$ ipython --no-banner

In [1]: import numpy as np

In [2]: from numpy import linalg as LA

In [3]: np.set_printoptions(precision=2, suppress=True, linewidth=140, legacy="1.25")

In [4]: X = np.loadtxt("sample3.csv", delimiter=",")

In [5]: X
Out[5]: 
array([[1., 0., 0., 0., 0.],
       [0., 1., 0., 0., 0.],
       [0., 4., 1., 0., 0.],
       [1., 5., 2., 1., 0.],
       [4., 1., 3., 1., 1.]])

In [6]: # triangular

In [7]: O, vecs = LA.qr(X[:, :4])[0], LA.qr(X[:, 4:])[0]

In [8]: sv = LA.svd(O.T @ vecs, compute_uv=False)

In [9]: np.round(LA.norm(O @ O.T - vecs @ vecs.T, 2), 2)
Out[9]: 1.0

In [10]: sv
Out[10]: array([0.99])

In [11]: rng = np.random.default_rng(7792)

In [12]: lab = rng.permutation(5)

In [13]: lab
Out[13]: array([2, 0, 4, 3, 1])

In [14]: A2 = X[lab][:, lab]

In [15]: print(np.round(LA.det(A2), 2), round(float(LA.det(X[lab])), 2))
1.0 -1.0

In [16]: np.diag(A2)
Out[16]: array([1., 1., 1., 1., 1.])

In [17]: data = np.load("run8.npy")

In [18]: print(data)
[[  3.3   -6.2   18.72   0.5 ]
 [  8.36   6.43 -16.99  -0.2 ]
 [ -4.08   3.86  18.92   3.27]
 [  3.55 -15.52  -7.59  -9.43]
 [-12.38   0.75 -15.58  -1.86]
 [  0.73 -10.54  14.43   8.94]
 [  5.75  17.76  -6.12  -3.77]
 [-14.16   6.98  11.47  -4.38]
 [-11.26   7.48  -2.63  14.5 ]
 [  6.61 -18.08   4.21  -3.45]
 [  3.58  10.43  -0.96  16.66]
 [ 17.19   8.33  -2.08  -5.56]
 [ -2.16 -15.11 -12.84  -1.42]
 [ -1.93  -4.13   4.77 -18.88]
 [  1.8    2.3    5.11  19.11]
 [ 10.47   9.81 -13.62  -2.96]
 [  1.96   4.77 -13.53  13.8 ]
 [  1.4   -9.36 -10.19 -14.37]
 [ -9.3   -9.37   0.93  14.99]
 [ -5.93 -16.06  -7.74  -6.85]
 [  1.29 -14.77   1.13  13.38]
 [-15.19  10.    -2.27  -8.  ]
 [-14.14  -2.03  -8.14  11.39]
 [-10.6  -16.83   2.03  -0.55]
 [  4.76   4.03 -16.81  -8.87]
 [-11.91   6.76  10.34  10.28]
 [ 15.15  -9.13  -8.92   2.74]
 [  1.73   2.33  -2.31 -19.65]
 [ 14.98   8.99   8.64   4.49]
 [  8.89  12.41   2.15 -12.74]
 [  4.37 -16.02 -10.95   2.07]
 [  7.25 -15.52   8.12  -6.38]
 [-17.1   -0.21  -6.65   7.96]]

In [19]: Xc = data - data.mean(axis=1)
Traceback (most recent call last):
  Cell In[19], line 1
    Xc = data - data.mean(axis=1)
ValueError: operands could not be broadcast together with shapes (33,4) (33,) 


In [20]: Xc = data - data.mean(axis=0)

In [21]: U, sv, VT = LA.svd(Xc, full_matrices=False)

In [22]: round(float((sv ** 2).sum() ** 2 / (sv ** 4).sum()), 2)
Out[22]: 3.84

In [23]: LA.matrix_rank(Xc)
Out[23]: 4

In [24]: np.abs(U[:, 0]).argmax()
Out[24]: 25

In [25]: np.round(Xc.mean(axis=0), 2) + 0
Out[25]: array([0., 0., 0., 0.])

In [26]: (np.sign(U[:, 0]) == np.sign(U[0, 0])).astype(int)
Out[26]: array([1, 0, 1, 0, 0, 1, 0, 1, 1, 0, 1, 0, 0, 0, 1, 0, 1, 0, 1, 0, 1, 1, 1, 1, 0, 1, 0, 0, 1, 0, 0, 0, 1])
